>>> import numpy as np
>>> import numpy.linalg as la
>>> np.set_printoptions(precision=3, suppress=True, linewidth=120, sign=" ")
>>> def rd(a):
...     return np.round(a, 3) + 0
... 
>>> J = np.load("mat.npy")
>>> J
array([[  3.412,  -3.932, -13.864,  16.963,   8.061, -19.262,   5.311,  -2.519,  -5.468,  11.034, -14.183,  -5.155,
         -9.618],
       [  7.158,   9.841,  10.59 ,  -5.463, -26.649,  -1.492, -11.008,   6.709,   2.887, -23.689,  -9.147,   1.133,
         12.892],
       [  7.326,   8.372,   8.97 ,  -6.605, -24.631,  -2.151, -12.869,   6.585,   0.607, -21.387,  -9.346,   0.   ,
         13.008],
       [  3.282,  -2.229, -15.555,  18.57 ,   7.055, -17.098,   5.734,  -4.445,  -3.725,  10.117, -15.466,  -5.066,
         -7.889],
       [  8.354,   6.221,   6.911,  -7.883, -26.48 ,  -2.954, -11.46 ,   5.683,   2.786, -22.877, -10.374,   0.169,
         13.784],
       [  2.469,  -2.283, -14.203,  18.713,   6.768, -16.903,   4.1  ,  -4.133,  -5.579,  10.095, -13.304,  -4.892,
         -9.492],
       [  7.927,   8.967,   9.282,  -6.876, -24.749,  -2.617, -13.264,   5.416,   2.597, -21.324,  -9.724,   1.433,
         14.411],
       [  6.107,  -3.735, -14.396,  18.328,   6.118, -16.96 ,   6.407,  -2.858,  -5.016,  11.532, -13.608,  -5.002,
        -10.403],
       [  3.185,  -1.916, -14.759,  18.688,   7.695, -18.333,   4.7  ,  -2.174,  -3.635,  10.39 , -14.055,  -2.929,
        -10.226],
       [  5.734,  -3.368, -15.702,  19.447,   9.346, -19.04 ,   4.061,  -3.379,  -5.834,   8.92 , -14.962,  -6.04 ,
        -11.359],
       [  6.678,  10.774,   9.575,  -7.955, -25.035,  -1.395, -11.343,   5.124,   1.782, -22.741,  -8.837,  -0.728,
         13.061],
       [  8.59 ,   5.499,   9.402,  -6.908, -26.897,  -1.634, -10.601,   3.595,   3.98 , -21.192,  -9.265,   0.889,
         13.593],
       [  4.809,  -0.695, -14.609,  18.736,   7.582, -16.174,   4.494,  -0.697,  -5.034,   9.184, -15.729,  -5.708,
        -11.106],
       [  4.718,  -2.803, -15.697,  20.56 ,   7.939, -18.474,   5.648,  -2.34 ,  -4.579,  10.789, -14.441,  -5.351,
        -10.495]])
>>> B = np.c_[J[:, :5] @ np.array([[1, 3, -2, 1, -1],
...     [-1, 2, 0, 1, -3],
...     [0, 2, 0, 3, 2],
...     [0, 0, 0, 1, 0],
...     [3, -2, -1, -3, -1]]), np.array([4, -3, -3, -5, 5, 1, 2, -2, 1, -2, -3, 1, -3, -2])]
>>> rd(B)
array([[ 31.527, -41.478, -14.885, -49.332, -27.405,   4.   ],
       [-82.63 , 115.634,  12.333, 123.253,  11.148,  -3.   ],
       [-74.939, 105.924,   9.979, 109.896,  10.129,  -3.   ],
       [ 26.676, -39.832, -13.619, -48.207, -34.76 ,  -5.   ],
       [-77.307, 104.286,   9.772, 106.865,  13.285,   5.   ],
       [ 25.056, -39.101, -11.706, -44.014, -30.794,   1.   ],
       [-75.287, 109.777,   8.895, 112.111,   8.485,   2.   ],
       [ 28.196, -30.177, -18.332, -40.842, -29.812,  -2.   ],
       [ 28.186, -39.185, -14.065, -47.405, -34.65 ,   1.   ],
       [ 37.14 , -39.63 , -20.814, -53.331, -36.38 ,  -2.   ],
       [-79.201, 110.802,  11.679, 113.327,   5.185,  -3.   ],
       [-77.6  , 109.366,   9.717, 116.078,  20.614,   1.   ],
       [ 28.25 , -31.345, -17.2  , -43.723, -39.524,  -3.   ],
       [ 31.338, -38.724, -17.375, -48.433, -35.642,  -2.   ]])
>>> la.matrix_rank(B)
np.int64(6)
>>> rd(la.norm(B - J @ la.lstsq(J, B)[0], axis=0))
array([ 0.   ,  0.   ,  0.   ,  0.   ,  0.   ,  4.705])
>>> rd(la.norm(la.qr(J)[0].T @ B, axis=0) ** 2 / ((B ** 2).sum(axis=0) + 1e-12))
array([ 1.   ,  1.   ,  1.   ,  1.   ,  1.   ,  0.817])
>>> Uu, sv, vt = la.svd(J)
>>> np.argmax(sv[:-1] / (sv[1:] + 1e-6)) + 1
np.int64(2)
>>> B = Uu[:, :2] @ np.diag(sv[:2]) @ vt[:2]
>>> rd(np.abs(J - B).max())
np.float64(2.662)
>>> t3 = np.stack([J, -1 * J, J[::-1]])
>>> la.matrix_rank(t3)
array([ 13,  13,  13])
>>> B = np.array([[3, 2, 3, 1], [1, 2, 0, 3], [2, 1, 1, 3], [1, 3, 1, 0]])
>>> M = B + B.T
>>> M
array([[ 6,  3,  5,  2],
       [ 3,  4,  1,  6],
       [ 5,  1,  2,  4],
       [ 2,  6,  4,  0]])
>>> rng = np.random.default_rng(722)
>>> B = M + rng.integers(-2, 3, (4, 3)) @ rng.integers(-2, 3, (3, 4))
>>> B
array([[ 4,  9, -1,  0],
       [ 2,  1,  7,  4],
       [ 5,  5, -2,  4],
       [ 4,  2,  2,  4]])
>>> la.matrix_rank(B - M, tol=1e-8)
np.int64(3)
>>> np.abs(B - M).sum(axis=1)
array([ 16,  12,   8,  12])
>>> q, vecs = la.qr(B[:, :3])[0], la.qr(B[:, 3:])[0]
>>> sv = la.svd(q.T @ vecs, compute_uv=False)
>>> (sv > 0.9).sum()
np.int64(1)
>>> la.cond(M) > 100
np.False_
>>> la.matrix_rank(M, rtol=0.1)
np.int64(3)
>>> [round(float(x), 3) for x in la.svd(M, compute_uv=False)[:3]]
[13.712, 5.698, 4.182]
>>> round(np.log10(la.cond(M)))
2
>>> rd(np.abs(la.svd(M)[2][-1]))
array([ 0.537,  0.3  ,  0.701,  0.361])
>>> x0 = np.array([2, -2, 2, 2])
>>> y = M @ x0
>>> y
array([ 20,  12,  20,   0])
>>> rd(la.solve(M, 5 * y))
array([ 10., -10.,  10.,  10.])
>>> rd(la.solve(M, y + M[:, 1]))
array([ 2., -1.,  2.,  2.])
>>> rd(la.solve(M.T, M[3]))
array([ 0.,  0.,  0.,  1.])
>>> rd(la.solve(M, y))
array([ 2., -2.,  2.,  2.])
>>> hat = np.triu(np.array([[-2, -3, -1, -3], [5, 2, 1, 5], [-3, -2, -3, 5], [-5, 4, 3, -1]]), 1) + np.eye(4)
>>> B = hat @ M @ la.inv(hat)
>>> la.matrix_rank(B)
np.int64(4)
>>> np.trace(B), np.trace(M)
(np.float64(12.0), np.int64(12))
>>> rd(np.poly(B))
array([  1., -12., -47., 318.,  64.])
>>> hat @ M - M @ hat
array([[-20., -13., -14., -44.],
       [ 15.,  40.,  21., -12.],
       [ 10.,  45.,  24.,   0.],
       [  0.,   6.,  -4., -44.]])
>>> B
array([[ -14.,  -70.,   44.,   68.],
       [  18.,   89.,  -48., -141.],
       [  15.,   76.,  -39., -136.],
       [   2.,   12.,   -6.,  -24.]])
>>> m1 = np.array([[2, -2, 0, -2, 0],
...     [2, 1, 2, 1, 1],
...     [2, -2, 2, 0, -2],
...     [1, -1, 1, -1, 0],
...     [2, -1, 1, 0, 2],
...     [0, 2, 2, -1, 2],
...     [0, 0, -1, -1, -1]])
>>> t3 = np.stack([m1, 4 * m1, m1[::-1]])
>>> np.einsum("bij,cij->bc", t3, t3)
array([[   69,   276,    30],
       [  276,  1104,   120],
       [   30,   120,    69]])
>>> B = np.c_[m1[:, :3] @ np.array([[-3, -2, -2], [-1, -3, 2], [0, 0, 1]]), np.array([2, 1, 0, 1, 1, 1, 2])]
>>> B
array([[-4,  2, -8,  2],
       [-7, -7,  0,  1],
       [-4,  2, -6,  0],
       [-2,  1, -3,  1],
       [-5, -1, -5,  1],
       [-2, -6,  6,  1],
       [ 0,  0, -1,  2]])
>>> la.matrix_rank(np.c_[m1, B])
np.int64(6)
>>> rd(la.norm(la.qr(m1)[0].T @ B, axis=0) ** 2 / ((B ** 2).sum(axis=0) + 1e-12))
array([ 1.  ,  1.  ,  1.  ,  0.95])
>>> x0 = np.array([0, 3, 8, 3, 9])
>>> y = m1 @ x0
>>> rd(la.lstsq(m1, y)[0])
array([ 0.,  3.,  8.,  3.,  9.])
>>> rd(la.solve(m1.T @ m1, m1.T @ y))
array([ 0.,  3.,  8.,  3.,  9.])
>>> rd(la.pinv(m1) @ m1)
array([[ 1.,  0.,  0.,  0.,  0.],
       [ 0.,  1.,  0.,  0.,  0.],
       [ 0.,  0.,  1.,  0.,  0.],
       [ 0.,  0.,  0.,  1.,  0.],
       [ 0.,  0.,  0.,  0.,  1.]])
>>> y = y + 0.3 * rng.normal(size=7)
>>> rd(y)
array([-11.827,  31.017,  -8.38 ,   1.586,  22.792,  37.202, -20.6  ])
>>> b, *_ = la.lstsq(m1, y)
>>> rd(b)
array([-0.108,  2.963,  8.014,  3.038,  9.126])
>>> rd(la.norm(y - m1 @ b))
np.float64(0.726)
>>> b.round()
array([-0.,  3.,  8.,  3.,  9.])
>>> data = np.load("layer12.npy")
>>> data
array([[ 0,  1,  2,  0],
       [ 0,  0,  1,  2],
       [ 0,  0,  0,  0],
       [ 0,  0,  0,  0]])
>>> rank = la.matrix_rank(data)
>>> rank
np.int64(2)
>>> N = la.svd(data)[2][rank:].T
>>> la.matrix_rank(data.T @ data), la.matrix_rank(data @ data.T)
(np.int64(2), np.int64(2))
>>> [int(la.matrix_rank(data[:, :j + 1])) for j in range(4)]
[0, 1, 2, 2]
>>> N.shape
(4, 2)
>>> np.count_nonzero(data)
np.int64(4)
>>> rd(la.svd(data, compute_uv=False))
array([ 2.646,  1.732,  0.   ,  0.   ])
>>> np.diff(data, axis=0)
array([[ 0, -1, -1,  2],
       [ 0,  0, -1, -2],
       [ 0,  0,  0,  0]])
>>> la.matrix_rank(data)
np.int64(2)
>>> data.shape
(4, 4)
>>> np.abs(data).max()
np.int64(2)
>>> [int(la.matrix_rank(la.matrix_power(data, p))) for p in range(1, 5)]
[2, 1, 0, 0]
>>> la.matrix_power(data - np.diag(np.diag(data)), 4)
array([[ 0,  0,  0,  0],
       [ 0,  0,  0,  0],
       [ 0,  0,  0,  0],
       [ 0,  0,  0,  0]])
>>> rd(np.sort(la.eigvals(data)))
array([ 0.,  0.,  0.,  0.])
>>> Uu, sv, vt = la.svd(data)
>>> vecs = vt[:(sv > 1e-8).sum()]
>>> x0 = data[1] + -1 * data[0] + rng.integers(2) * np.eye(4)[0]
>>> x0
array([ 0., -1., -1.,  2.])
>>> rd(vecs.T @ vecs)
array([[ 0.   ,  0.   ,  0.   ,  0.   ],
       [ 0.   ,  0.238,  0.381, -0.19 ],
       [ 0.   ,  0.381,  0.81 ,  0.095],
       [ 0.   , -0.19 ,  0.095,  0.952]])
>>> np.allclose(vecs.T @ vecs @ x0, x0)
True
>>> rd(la.norm(x0 - vecs.T @ vecs @ x0))
np.float64(0.0)
>>> rd(np.diag(vecs.T @ vecs))
array([ 0.   ,  0.238,  0.81 ,  0.952])
>>> la.matrix_rank(np.vstack([data, x0]))
np.int64(2)
>>> Z = 3 * np.array([[0.1, 0.5, 1.5, 0.4, 1.0, 0.3, 1.2, 0.7, -2.1, -1.0, -0.7, -0.7, 0.0],
...     [0.2, 1.9, 2.1, -0.1, 1.1, -0.5, -1.2, 1.9, -0.9, 0.6, 0.3, 0.4, 0.6]])
>>> z = rng.integers(0, 2, 45)
>>> A = Z[z] + rng.normal(size=(45, 13))
>>> rd(A)
array([[-0.585,  4.963,  6.344, -1.425,  1.766, -1.708, -3.545,  6.191, -2.458,  1.922,  0.612, -0.698,  2.746],
       [ 0.987,  4.81 ,  4.789, -1.648,  3.474, -0.971, -4.885,  7.031, -4.117,  2.463,  1.929, -0.184,  0.429],
       [-0.223,  1.452,  4.711,  0.215,  3.966,  1.114,  5.144,  2.899, -5.619, -1.743, -1.534, -3.123, -0.091],
       [-0.731, -1.081,  4.303,  2.199,  3.379,  0.155,  3.375,  3.4  , -7.212, -3.187, -3.27 , -0.827,  1.262],
       [-0.034,  4.914,  5.843,  0.204,  3.746, -1.691, -3.757,  4.878, -3.417,  1.177,  1.536,  1.098,  2.934],
       [ 0.231,  4.619,  7.396,  1.214,  4.463, -0.328, -3.557,  5.58 , -3.438,  2.394,  1.32 ,  1.309,  1.46 ],
       [ 2.267,  3.349,  2.241, -0.354,  2.774,  0.771,  3.956,  1.364, -6.468, -2.671, -1.911, -1.781, -0.837],
       [-1.174,  6.86 ,  5.564,  0.158,  3.227, -0.861, -4.   ,  6.753, -2.816,  1.89 , -0.676,  2.029,  3.577],
       [ 1.443,  5.734,  7.02 ,  0.466,  3.283, -1.918, -3.074,  6.473, -3.553,  1.852,  1.954,  0.715,  3.112],
       [ 0.592,  6.884,  5.96 ,  0.008,  2.882, -1.834, -4.27 ,  5.007, -2.965,  1.958,  0.635,  2.093,  2.2  ],
       [ 1.179,  4.868,  4.85 , -0.92 ,  5.416, -0.937, -3.299,  5.681, -1.465,  2.873, -1.756, -0.061,  1.613],
       [ 0.825,  0.21 ,  3.206,  0.694,  2.422,  2.081,  3.208,  0.9  , -8.197, -2.14 , -1.528, -2.806, -0.112],
       [-0.663,  6.014,  6.222,  0.246,  3.641, -2.035, -4.624,  4.289, -3.472,  1.146,  1.888,  1.408,  1.279],
       [-0.894,  2.75 ,  4.769,  1.758,  1.896, -0.838,  3.006,  2.53 , -5.514, -1.782, -4.121, -2.857, -0.743],
       [ 0.42 ,  5.901,  7.838,  1.153,  3.533, -0.513, -3.984,  5.906, -2.649,  1.175,  2.642,  2.682,  2.982],
       [ 1.728,  5.397,  5.959,  1.422,  4.615, -2.432, -4.225,  5.879, -3.418,  1.285,  1.156,  1.131,  2.058],
       [ 2.271,  2.257,  5.028,  0.695,  2.329,  1.297,  3.686,  3.14 , -7.163, -3.39 , -2.164, -1.797, -0.747],
       [ 1.209, -0.468,  4.356,  1.953,  2.262,  0.815,  3.032,  1.807, -7.417, -1.658, -2.689, -2.416,  2.776],
       [-1.135,  1.029,  5.957,  1.355,  2.551,  1.502,  3.73 ,  2.229, -6.43 , -3.559, -2.297, -3.133, -2.096],
       [ 0.479,  1.647,  5.577,  0.318,  2.995,  0.823,  2.902,  2.002, -4.755, -2.242, -2.113, -1.605,  0.579],
       [ 0.45 ,  1.086,  6.458,  2.909,  3.143,  0.786,  2.603,  1.7  , -6.243, -4.202, -2.086, -1.401,  0.669],
       [ 0.455,  1.598,  6.784,  3.294,  2.5  , -0.881,  3.976,  1.631, -5.837, -2.772, -2.686, -1.474, -1.187],
       [ 1.926,  5.559,  5.921, -0.027,  2.507, -1.338, -4.941,  5.002, -2.895,  2.499, -0.368,  1.697,  2.669],
       [-0.951,  5.58 ,  4.66 ,  0.876,  1.925, -1.927, -1.451,  5.085, -2.813,  0.892,  2.44 ,  3.247,  2.382],
       [-0.293,  2.445,  2.948,  2.11 ,  3.747,  0.242,  1.777,  1.81 , -6.668, -2.638, -2.245, -3.546, -0.035],
       [-0.349,  4.511,  7.101,  0.026,  3.134, -1.338, -3.223,  3.312, -3.744,  2.073,  0.906,  0.799,  1.467],
       [ 2.021,  6.437,  5.533,  0.606,  3.577, -0.918, -3.074,  6.722, -6.074,  0.495,  2.255,  1.792,  1.072],
       [ 1.074,  2.993,  5.278,  3.107,  3.182,  0.543,  3.65 ,  1.768, -7.707, -1.489, -1.898, -2.3  , -0.706],
       [ 0.979,  0.072,  3.231,  1.403,  3.809,  1.491,  2.375,  2.111, -6.229, -3.268, -3.535, -1.106,  0.012],
       [-0.168,  1.247,  4.63 ,  1.464,  4.011,  1.062,  3.195, -0.158, -4.397, -2.425, -2.085, -3.487,  0.157],
       [ 0.839,  4.69 ,  6.263, -0.22 ,  2.573, -0.769, -3.445,  7.022, -1.762,  0.153,  0.674,  0.452,  1.904],
       [ 1.744,  3.406,  3.342,  2.821,  4.214,  0.612,  2.77 ,  4.616, -6.539, -3.472, -1.458, -0.816, -2.173],
       [-0.962,  1.86 ,  3.958,  0.856,  5.007,  0.711,  5.62 ,  2.037, -6.354, -2.306, -1.412, -1.691, -0.399],
       [ 1.867,  1.659,  3.776,  3.475,  1.996, -0.331,  3.628, -0.643, -5.757, -1.777, -2.607, -0.681,  1.574],
       [ 0.439,  3.414,  5.167,  0.165,  0.954,  0.806,  3.096,  2.139, -5.72 , -3.767, -0.2  , -3.564,  0.276],
       [ 1.956,  1.149,  4.001,  1.853,  4.249, -0.762,  3.479,  1.726, -6.923, -3.447, -2.376, -0.863,  0.036],
       [ 0.271,  1.73 ,  5.616,  1.308,  3.538,  1.577,  3.654,  2.423, -5.96 , -2.611, -2.503, -1.66 , -0.925],
       [ 2.779,  5.641,  4.856, -0.634,  2.496, -0.777, -3.605,  5.996, -1.851,  1.511,  3.14 , -0.043,  1.341],
       [ 0.028,  2.172,  5.045,  1.655,  2.813,  1.916,  4.014,  2.08 , -5.489, -4.951, -2.087, -3.243,  0.907],
       [ 1.108,  4.341,  4.252,  1.058,  3.719, -0.65 ,  3.366,  1.525, -4.97 , -2.881, -2.805, -2.023,  0.054],
       [-0.836,  4.763,  5.694,  0.221,  3.675, -1.185, -4.334,  5.76 , -3.403,  1.526,  2.472,  2.69 ,  1.62 ],
       [-1.146,  1.068,  3.287,  2.07 ,  3.363, -1.445,  2.348,  3.029, -6.407, -2.658, -2.515, -1.897,  0.555],
       [ 0.448,  1.962,  5.452,  2.405,  3.461,  0.085,  2.88 ,  3.097, -6.432, -1.863, -2.578, -3.047,  0.055],
       [-0.592,  4.869,  7.212,  0.406,  1.761, -1.245, -2.781,  4.388, -1.432,  2.863,  1.111,  0.273,  2.406],
       [ 0.642,  1.408,  3.676,  0.476,  3.714,  1.175,  4.135,  1.769, -8.091, -3.406, -2.236, -2.457, -0.116]])
>>> B = np.c_[A[:, :2] @ np.array([[0, 1], [2, -1]]), np.array([0, 0, 0, 0, 0, 2, 0, 3, 1, 3, 3, 3, 2, 1, 2, 3, 3, 2, 3, 0, 2, 0, 1, 3, 0, 2, 2, 2, 3, 0, 0, 1, 2, 0, 3, 3, 2, 0, 1, 1, 0, 0, 1, 1, 1])]
>>> rd(B)
array([[ 9.927, -5.548,  0.   ],
       [ 9.62 , -3.823,  0.   ],
       [ 2.904, -1.675,  0.   ],
       [-2.162,  0.35 ,  0.   ],
       [ 9.828, -4.948,  0.   ],
       [ 9.238, -4.388,  2.   ],
       [ 6.698, -1.082,  0.   ],
       [13.721, -8.035,  3.   ],
       [11.467, -4.29 ,  1.   ],
       [13.767, -6.292,  3.   ],
       [ 9.737, -3.689,  3.   ],
       [ 0.42 ,  0.616,  3.   ],
       [12.027, -6.677,  2.   ],
       [ 5.499, -3.644,  1.   ],
       [11.802, -5.481,  2.   ],
       [10.795, -3.67 ,  3.   ],
       [ 4.514,  0.014,  3.   ],
       [-0.937,  1.677,  2.   ],
       [ 2.057, -2.163,  3.   ],
       [ 3.294, -1.168,  0.   ],
       [ 2.172, -0.636,  2.   ],
       [ 3.196, -1.143,  0.   ],
       [11.117, -3.632,  1.   ],
       [11.159, -6.53 ,  3.   ],
       [ 4.889, -2.738,  0.   ],
       [ 9.023, -4.861,  2.   ],
       [12.873, -4.416,  2.   ],
       [ 5.985, -1.918,  2.   ],
       [ 0.143,  0.908,  3.   ],
       [ 2.493, -1.414,  0.   ],
       [ 9.38 , -3.851,  0.   ],
       [ 6.811, -1.662,  1.   ],
       [ 3.719, -2.822,  2.   ],
       [ 3.318,  0.208,  0.   ],
       [ 6.829, -2.975,  3.   ],
       [ 2.298,  0.807,  3.   ],
       [ 3.461, -1.46 ,  2.   ],
       [11.282, -2.862,  0.   ],
       [ 4.343, -2.143,  1.   ],
       [ 8.681, -3.232,  1.   ],
       [ 9.527, -5.6  ,  0.   ],
       [ 2.136, -2.214,  0.   ],
       [ 3.924, -1.514,  1.   ],
       [ 9.738, -5.461,  1.   ],
       [ 2.816, -0.766,  1.   ]])
>>> la.matrix_rank(B)
np.int64(3)
>>> rd(la.norm(B - A @ la.lstsq(A, B)[0], axis=0))
array([ 0.   ,  0.   ,  6.963])
>>> rd(la.norm(la.qr(A)[0].T @ B, axis=0) ** 2 / ((B ** 2).sum(axis=0) + 1e-12))
array([ 1.   ,  1.   ,  0.672])
>>> la.matrix_rank(np.c_[A, B])
np.int64(14)
